$ ipython --no-banner

In [1]: import numpy as np

In [2]: from numpy import linalg as LA

In [3]: np.set_printoptions(precision=2, suppress=True, linewidth=200, sign=" ")

In [4]: rnd = lambda a: np.round(a, 2) + 0

In [5]: feats = np.load("block8.npy")

In [6]: print(feats)
[[ 3.03 -3.05 -1.05  1.  ]
 [ 3.02 -3.04 -0.92  1.07]
 [ 2.95 -3.02 -0.95  1.  ]
 [ 2.95 -2.96 -1.09  1.  ]
 [ 2.93 -2.96 -1.01  0.97]
 [ 2.98 -3.07 -1.02  0.98]
 [ 3.01 -2.99 -1.17  1.07]
 [ 3.09 -2.95 -1.02  1.  ]
 [ 2.06  1.09  1.98 -3.04]
 [ 2.    0.95  1.95 -2.97]
 [ 2.01  1.03  1.95 -2.94]
 [ 2.05  0.95  2.07 -3.03]
 [ 2.14  1.06  2.08 -2.97]
 [ 2.02  0.89  1.96 -2.93]
 [ 2.    0.92  2.   -2.95]
 [ 1.98  0.99  1.98 -3.  ]
 [-1.05 -2.02  2.99 -2.99]
 [-0.92 -2.02  2.98 -3.13]
 [-0.95 -2.02  2.99 -2.96]
 [-1.01 -2.02  3.06 -3.08]
 [-0.92 -1.96  3.01 -3.  ]
 [-1.02 -1.95  3.   -3.04]
 [-1.06 -1.95  3.06 -2.97]
 [-0.96 -2.01  3.04 -2.96]]

In [7]: hat = feats @ LA.solve(feats.T @ feats, feats.T)

In [8]: print(np.allclose(hat @ hat, hat))
True

In [9]: print(rnd(np.diag(hat)))
[ 0.14  0.39  0.16  0.18  0.13  0.14  0.2   0.13  0.16  0.15  0.13  0.14  0.29  0.12  0.12  0.14  0.13  0.28  0.13  0.13  0.13  0.14  0.18  0.18]

In [10]: print(rnd(LA.eigvalsh(hat)))
[ 0.  0.  0.  0.  0.  0.  0.  0.  0.  0.  0.  0.  0.  0.  0.  0.  0.  0.  0.  0.  1.  1.  1.  1.]

In [11]: print(round(np.log10(LA.cond(feats))))
2

In [12]: print(np.argsort(-LA.norm(feats, axis=0).round(6), kind="stable")[:3])
[ 3  2  0]

In [13]: print(LA.matrix_rank(feats, rtol=0.1))
3

In [14]: other = np.c_[feats[:, :1] @ np.array([[1]]), np.array([1, 2, 1, 2, 0, 2, 2, 2, 0, 0, 0, 1, 0, 1, 0, 2, 1, 1, 1, 0, 2, 2, 0, 2])]

In [15]: print(other)
[[ 3.03  1.  ]
 [ 3.02  2.  ]
 [ 2.95  1.  ]
 [ 2.95  2.  ]
 [ 2.93  0.  ]
 [ 2.98  2.  ]
 [ 3.01  2.  ]
 [ 3.09  2.  ]
 [ 2.06  0.  ]
 [ 2.    0.  ]
 [ 2.01  0.  ]
 [ 2.05  1.  ]
 [ 2.14  0.  ]
 [ 2.02  1.  ]
 [ 2.    0.  ]
 [ 1.98  2.  ]
 [-1.05  1.  ]
 [-0.92  1.  ]
 [-0.95  1.  ]
 [-1.01  0.  ]
 [-0.92  2.  ]
 [-1.02  2.  ]
 [-1.06  0.  ]
 [-0.96  2.  ]]

In [16]: print(LA.matrix_rank(np.c_[feats, other]))
5

In [17]: x0 = np.array([2, 2])

In [18]: a = np.maximum(other @ x0, 0)

In [19]: print(other * (a > 1e-9)[:, None])
[[ 3.03  1.  ]
 [ 3.02  2.  ]
 [ 2.95  1.  ]
 [ 2.95  2.  ]
 [ 2.93  0.  ]
 [ 2.98  2.  ]
 [ 3.01  2.  ]
 [ 3.09  2.  ]
 [ 2.06  0.  ]
 [ 2.    0.  ]
 [ 2.01  0.  ]
 [ 2.05  1.  ]
 [ 2.14  0.  ]
 [ 2.02  1.  ]
 [ 2.    0.  ]
 [ 1.98  2.  ]
 [-0.    0.  ]
 [-0.92  1.  ]
 [-0.95  1.  ]
 [-0.    0.  ]
 [-0.92  2.  ]
 [-1.02  2.  ]
 [-0.    0.  ]
 [-0.96  2.  ]]

In [20]: print(np.flatnonzero(a > 1e-9))
[  0   1   2   3   4   5   6   7   8   9  10  11  12  13  14  15  17  18  20  21  23]

In [21]: print(rnd(np.tanh(other @ x0)))
[ 1.    1.    1.    1.    1.    1.    1.    1.    1.    1.    1.    1.    1.    1.    1.    1.   -0.1   0.16  0.1  -0.97  0.97  0.96 -0.97  0.97]

In [22]: rng = np.random.default_rng(834627)

In [23]: W0 = np.eye(3, dtype=int)[rng.permutation(3)]

In [24]: print(W0)
[[ 0  0  1]
 [ 0  1  0]
 [ 1  0  0]]

In [25]: print(rnd(LA.norm(W0) ** 2 / LA.norm(W0, 2) ** 2))
3.0

In [26]: print(rnd(LA.norm(W0[0], 1)), rnd(LA.norm(W0[0], np.inf)))
1.0 1.0

In [27]: print(rnd(LA.norm(W0, 1)), rnd(LA.norm(W0, np.inf)))
1.0 1.0

In [28]: print(rnd(LA.det(W0.T)))
-1.0

In [29]: print(np.kron(np.eye(2, dtype=int), W0))
[[ 0  0  1  0  0  0]
 [ 0  1  0  0  0  0]
 [ 1  0  0  0  0  0]
 [ 0  0  0  0  0  1]
 [ 0  0  0  0  1  0]
 [ 0  0  0  1  0  0]]

In [30]: print(rnd(LA.det(W0[::-1])))
1.0

In [31]: print(np.poly(W0))
[ 1. -1. -1.  1.]

In [32]: print(np.einsum("ii->", W0))
1

In [33]: F = rng.normal(size=(26, 3)) + 10 * np.array([-2, 2, 2])

In [34]: print(rnd(F))
[[-21.85  19.92  21.44]
 [-19.93  21.23  21.92]
 [-19.17  19.02  21.35]
 [-18.31  20.6   19.77]
 [-21.4   19.34  20.56]
 [-20.13  18.09  19.02]
 [-18.32  21.66  19.75]
 [-19.57  19.8   20.55]
 [-20.91  20.69  19.13]
 [-20.09  19.34  20.5 ]
 [-22.55  19.35  19.8 ]
 [-21.29  19.91  18.98]
 [-20.66  20.89  19.85]
 [-19.07  20.88  19.46]
 [-19.9   19.37  20.07]
 [-18.3   20.06  21.44]
 [-20.23  19.67  20.33]
 [-19.52  19.51  20.87]
 [-19.58  18.54  20.89]
 [-20.7   20.64  18.62]
 [-20.22  18.6   20.92]
 [-18.73  21.24  18.72]
 [-20.21  19.96  18.75]
 [-20.46  20.4   18.36]
 [-20.33  19.68  19.36]
 [-19.84  19.73  19.8 ]]

In [35]: other = np.c_[F[:, :2] @ np.array([[3, 2], [1, 0]]), np.array([2, 2, 9, 7, 9, 2, 7, 6, 0, 1, 8, 9, 1, 2, 9, 1, 9, 8, 9, 6, 5, 5, 0, 7, 4, 6])]

In [36]: print(rnd(other))
[[-45.63 -43.7    2.  ]
 [-38.57 -39.86   2.  ]
 [-38.48 -38.33   9.  ]
 [-34.34 -36.63   7.  ]
 [-44.87 -42.81   9.  ]
 [-42.31 -40.27   2.  ]
 [-33.29 -36.63   7.  ]
 [-38.91 -39.14   6.  ]
 [-42.04 -41.82   0.  ]
 [-40.93 -40.18   1.  ]
 [-48.29 -45.1    8.  ]
 [-43.95 -42.58   9.  ]
 [-41.08 -41.31   1.  ]
 [-36.33 -38.14   2.  ]
 [-40.34 -39.81   9.  ]
 [-34.83 -36.59   1.  ]
 [-41.02 -40.46   9.  ]
 [-39.06 -39.04   8.  ]
 [-40.19 -39.15   9.  ]
 [-41.46 -41.4    6.  ]
 [-42.06 -40.44   5.  ]
 [-34.95 -37.45   5.  ]
 [-40.66 -40.41   0.  ]
 [-40.98 -40.92   7.  ]
 [-41.3  -40.65   4.  ]
 [-39.78 -39.67   6.  ]]

In [37]: print(rnd(LA.lstsq(F, other[:, 0])[0]))
[ 3.  1.  0.]

In [38]: print(LA.matrix_rank(np.c_[F, other]))
4

In [39]: print(LA.matrix_rank(other))
3

In [40]: print(rnd(LA.norm(other - F @ LA.lstsq(F, other)[0], axis=0)))
[  0.     0.    15.99]
